$ ipython --no-banner

In [1]: import numpy as np

In [2]: np.set_printoptions(precision=2, suppress=True, linewidth=140, legacy="1.25")

In [3]: feats = np.loadtxt("sample18.csv", delimiter=",")

In [4]: feats
Out[4]: 
array([[3., 1., 0., 0.],
       [0., 3., 1., 0.],
       [0., 0., 3., 1.],
       [0., 0., 0., 3.]])

In [5]: [int(np.linalg.matrix_rank(np.linalg.matrix_power(feats, p))) for p in range(1, 5)]
Out[5]: [4, 4, 4, 4]

In [6]: np.prod(np.diag(feats)), round(np.linalg.det(feats), 2)
Out[6]: (81.0, 81.0)

In [7]: M2 = np.array([[2], [2]])

In [8]: Z = np.array([[2, -4, -3, -3]])

In [9]: rng = np.random.default_rng(4741)

In [10]: m1 = M2 @ Z + 0.1 * rng.normal(size=(2, 4))

In [11]: m1
Out[11]: 
array([[ 4.12, -8.02, -5.89, -5.96],
       [ 4.1 , -7.96, -6.02, -6.12]])

In [12]: np.linalg.cond(m1) > 100
Out[12]: True

In [13]: np.round(np.linalg.norm(m1, 2) / np.linalg.norm(m1), 2)
Out[13]: 1.0

In [14]: np.argsort(-np.linalg.norm(m1, axis=0).round(6), kind="stable")[:3]
Out[14]: array([1, 3, 2])

In [15]: np.linalg.matrix_rank(m1, rtol=0.1)
Out[15]: 1

In [16]: M2 = np.array([[2, -3], [0, 2], [-1, 1], [3, 2]])

In [17]: m1 @ M2
Out[17]: 
array([[ -3.75, -46.2 ],
       [ -4.16, -46.47]])

In [18]: np.einsum("ij->j", m1)
Out[18]: array([  8.21, -15.99, -11.9 , -12.08])

In [19]: np.einsum("ik,kj->ij", m1, M2)
Out[19]: 
array([[ -3.75, -46.2 ],
       [ -4.16, -46.47]])
